>>> import numpy as np
>>> from numpy import linalg as LA
>>> np.set_printoptions(precision=3, suppress=True, linewidth=100)
>>> rng = np.random.default_rng(974)
>>> m1 = np.eye(2, dtype=int)[rng.permutation(2)]
>>> m1
array([[0, 1],
       [1, 0]])
>>> np.round(LA.det(m1.T), 3)
np.float64(-1.0)
>>> np.round(LA.det(2 * m1), 3), np.round(LA.det(m1), 3)
(np.float64(-4.0), np.float64(-1.0))
>>> LA.eigvals(m1)
array([ 1., -1.])
>>> round(float(LA.eigvals(m1).sum().real), 3)
0.0
>>> LA.matrix_power(m1, 100)
array([[1, 0],
       [0, 1]])
>>> pr = np.eye(2)[0]
>>> for _ in range(6):
...     pr = pr @ m1
...     print(pr.round(3))
... 
[0. 1.]
[1. 0.]
[0. 1.]
[1. 0.]
[0. 1.]
[1. 0.]
>>> W0 = 0.7 ** np.abs(np.subtract.outer(np.arange(5), np.arange(5)))
>>> W0
array([[1.   , 0.7  , 0.49 , 0.343, 0.24 ],
       [0.7  , 1.   , 0.7  , 0.49 , 0.343],
       [0.49 , 0.7  , 1.   , 0.7  , 0.49 ],
       [0.343, 0.49 , 0.7  , 1.   , 0.7  ],
       [0.24 , 0.343, 0.49 , 0.7  , 1.   ]])
>>> np.allclose(W0, W0.T)
True
>>> np.allclose(W0 @ W0.T, W0.T @ W0)
True
>>> np.round(np.abs(LA.eigvals(W0)).max(), 3)
np.float64(3.103)
>>> Lm = LA.cholesky(W0)
>>> Lm
array([[1.   , 0.   , 0.   , 0.   , 0.   ],
       [0.7  , 0.714, 0.   , 0.   , 0.   ],
       [0.49 , 0.5  , 0.714, 0.   , 0.   ],
       [0.343, 0.35 , 0.5  , 0.714, 0.   ],
       [0.24 , 0.245, 0.35 , 0.5  , 0.714]])
>>> LA.eigvalsh(W0).min() > 0
np.True_
>>> np.round(np.prod(np.diag(Lm)) ** 2, 3), round(float(LA.det(W0)), 3)
(np.float64(0.068), 0.068)
>>> arr = np.array([[0.5, 0.0, 0.0, 0.5, 0.0],
...     [0.0, 0.5, 0.25, 0.25, 0.0],
...     [0.0, 0.0, 1.0, 0.0, 0.0],
...     [0.0, 0.0, 0.25, 0.5, 0.25],
...     [0.0, 0.0, 0.0, 0.0, 1.0]])
>>> vals, vecs = LA.eig(arr)
>>> np.sort(LA.eigvals(LA.inv(arr)))
array([1., 1., 2., 2., 2.])
>>> vec = np.array([3, 3, 0, 2, 0])
>>> y = arr @ vec
>>> coef, lr = np.zeros(5), 1 / LA.norm(arr, 2) ** 2
>>> for i in range(40):
...     coef -= lr * arr.T @ (arr @ coef - y)
...     if i % 10 == 0: print(i, round(LA.norm(arr @ coef - y), 3))
... 
0 1.634
10 0.33
20 0.167
30 0.087
>>> round(float(LA.cond(arr)), 3)
3.985
>>> (arr + arr.T) / 2
array([[0.5  , 0.   , 0.   , 0.25 , 0.   ],
       [0.   , 0.5  , 0.125, 0.125, 0.   ],
       [0.   , 0.125, 1.   , 0.125, 0.   ],
       [0.25 , 0.125, 0.125, 0.5  , 0.125],
       [0.   , 0.   , 0.   , 0.125, 1.   ]])
>>> np.trace(arr)
np.float64(3.5)
>>> arr @ arr
array([[0.25 , 0.   , 0.125, 0.5  , 0.125],
       [0.   , 0.25 , 0.438, 0.25 , 0.062],
       [0.   , 0.   , 1.   , 0.   , 0.   ],
       [0.   , 0.   , 0.375, 0.25 , 0.375],
       [0.   , 0.   , 0.   , 0.   , 1.   ]])
>>> np.sort(np.abs(LA.eigvals(arr)))
array([0.5, 0.5, 0.5, 1. , 1. ])
>>> round(LA.det(arr), 3)
np.float64(0.125)
>>> arr @ np.ones(5)
array([1., 1., 1., 1., 1.])
>>> np.sort(np.abs(LA.eigvals(arr)))[::-1]
array([1. , 1. , 0.5, 0.5, 0.5])
>>> pr = np.eye(5)[1]
>>> for _ in range(7):
...     pr = pr @ arr
...     print(pr.round(3))
... 
[0.   0.5  0.25 0.25 0.  ]
[0.    0.25  0.438 0.25  0.062]
[0.    0.125 0.562 0.188 0.125]
[0.    0.062 0.641 0.125 0.172]
[0.    0.031 0.688 0.078 0.203]
[0.    0.016 0.715 0.047 0.223]
[0.    0.008 0.73  0.027 0.234]
>>> vals, vecs = LA.eigh(W0)
>>> np.round(vecs.T @ vecs, 3) + 0
array([[1., 0., 0., 0., 0.],
       [0., 1., 0., 0., 0.],
       [0., 0., 1., 0., 0.],
       [0., 0., 0., 1., 0.],
       [0., 0., 0., 0., 1.]])
>>> np.round(vecs.T @ W0 @ vecs, 3) + 0
array([[0.193, 0.   , 0.   , 0.   , 0.   ],
       [0.   , 0.257, 0.   , 0.   , 0.   ],
       [0.   , 0.   , 0.434, 0.   , 0.   ],
       [0.   , 0.   , 0.   , 1.013, 0.   ],
       [0.   , 0.   , 0.   , 0.   , 3.103]])
>>> np.abs(vecs[:, -1]).round(6).argmax()
np.int64(2)
>>> (vals > 1e-8).sum(), (vals < -1e-8).sum()
(np.int64(5), np.int64(0))
>>> vals
array([0.193, 0.257, 0.434, 1.013, 3.103])
>>> A = np.array([[1, -2, 4], [1, -1, 1], [1, 0, 0], [1, 1, 1], [1, 2, 4]])
>>> A
array([[ 1, -2,  4],
       [ 1, -1,  1],
       [ 1,  0,  0],
       [ 1,  1,  1],
       [ 1,  2,  4]])
>>> A2 = np.array([[-1, -3, 2], [-1, 1, 0], [3, 0, -2]])
>>> A2.T @ A.T
array([[13,  3, -1,  1,  9],
       [-5, -4, -3, -2, -1],
       [-6,  0,  2,  0, -6]])
>>> np.einsum("ij,ij->i", A, A)
array([21,  3,  1,  3, 21])
>>> A @ A2
array([[13, -5, -6],
       [ 3, -4,  0],
       [-1, -3,  2],
       [ 1, -2,  0],
       [ 9, -1, -6]])
>>> np.vstack([A, A2.T]).shape
(8, 3)
>>> np.einsum("ij->j", A)
array([ 5,  0, 10])
>>> th = np.radians(90)
>>> R = np.eye(5)
>>> R[4, 4] = R[2, 2] = np.cos(th)
>>> R[4, 2], R[2, 4] = -np.sin(th), np.sin(th)
>>> R.round(3) + 0
array([[ 1.,  0.,  0.,  0.,  0.],
       [ 0.,  1.,  0.,  0.,  0.],
       [ 0.,  0.,  0.,  0.,  1.],
       [ 0.,  0.,  0.,  1.,  0.],
       [ 0.,  0., -1.,  0.,  0.]])
>>> A2 = W0 @ R.T
>>> np.abs(A2 - W0).max(axis=0)
array([0.  , 0.  , 0.51, 0.  , 1.49])
>>> round(float(LA.det(R)), 3), np.trace(R)
(1.0, np.float64(3.0))
>>> np.allclose(W0 @ W0.T, A2 @ A2.T)
True
